$ python3 -q
>>> import numpy as np
>>> import numpy.linalg as la
>>> np.set_printoptions(precision=3, suppress=True, linewidth=100)
>>> rnd = lambda a: np.round(a, 3) + 0
>>> F = np.array([[0, 1, -1, -3, 1, 1, 3],
...     [-1, 2, 2, 3, -1, -2, 0],
...     [1, -2, -1, 3, 1, -1, 1],
...     [3, -2, 3, -3, 1, 1, 0],
...     [2, 1, -2, 2, 1, -2, -1],
...     [0, 2, 1, 3, 0, -3, 2],
...     [0, 3, 0, 2, -2, -1, -3]])
>>> r0, r1 = F[3], F[0]
>>> r0 @ r1
np.int64(6)
>>> pr = (r0 @ r1) / (r0 @ r0) * r0
>>> np.outer(r0, r1)
array([[ 0,  3, -3, -9,  3,  3,  9],
       [ 0, -2,  2,  6, -2, -2, -6],
       [ 0,  3, -3, -9,  3,  3,  9],
       [ 0, -3,  3,  9, -3, -3, -9],
       [ 0,  1, -1, -3,  1,  1,  3],
       [ 0,  1, -1, -3,  1,  1,  3],
       [ 0,  0,  0,  0,  0,  0,  0]])
>>> rnd((r1 - pr) @ r0)
np.float64(0.0)
>>> la.matrix_rank(np.outer(r0, r1))
np.int64(1)
>>> E = np.loadtxt("mat.csv", delimiter=",")
>>> E
array([[ 0.598,  0.998, -0.988, -0.273,  0.119,  0.883],
       [-0.207, -0.578,  0.493,  0.119, -0.03 , -0.207],
       [ 0.38 , -0.954,  0.604, -0.446,  0.01 , -0.814],
       [ 0.06 , -0.363,  0.159, -0.08 ,  0.   , -0.217],
       [ 0.405,  0.958, -0.89 , -0.197,  0.07 ,  0.611],
       [-0.912,  0.996, -0.414,  0.909, -0.1  ,  0.983],
       [-0.934, -0.956,  0.986,  0.845, -0.188, -0.01 ],
       [ 0.422,  0.996, -0.97 , -0.119,  0.09 ,  0.859],
       [-0.53 ,  0.397,  0.254,  0.478, -0.05 ,  0.485],
       [ 0.291,  0.09 , -0.291, -0.235,  0.03 , -0.119],
       [-0.01 , -0.537,  0.327, -0.04 , -0.01 , -0.282],
       [ 0.67 ,  0.686, -0.814, -0.537,  0.09 , -0.03 ],
       [ 0.291,  0.09 , -0.291, -0.235,  0.03 , -0.119]])
>>> x0 = np.array([1, -1, -3, -1, 0, 0])
>>> y = E @ x0
>>> c, lr = np.zeros(6), 1 / la.norm(E, 2) ** 2
>>> for i in range(40):
...     c -= lr * E.T @ (E @ c - y)
...     if i % 10 == 0: print(i, round(la.norm(E @ c - y), 3))
... 
0 2.888
10 0.769
20 0.71
30 0.658
>>> rnd(c)
array([ 1.527,  0.156, -1.533, -1.074,  0.174, -0.107])
>>> rnd(la.cond(E))
np.float64(263.711)
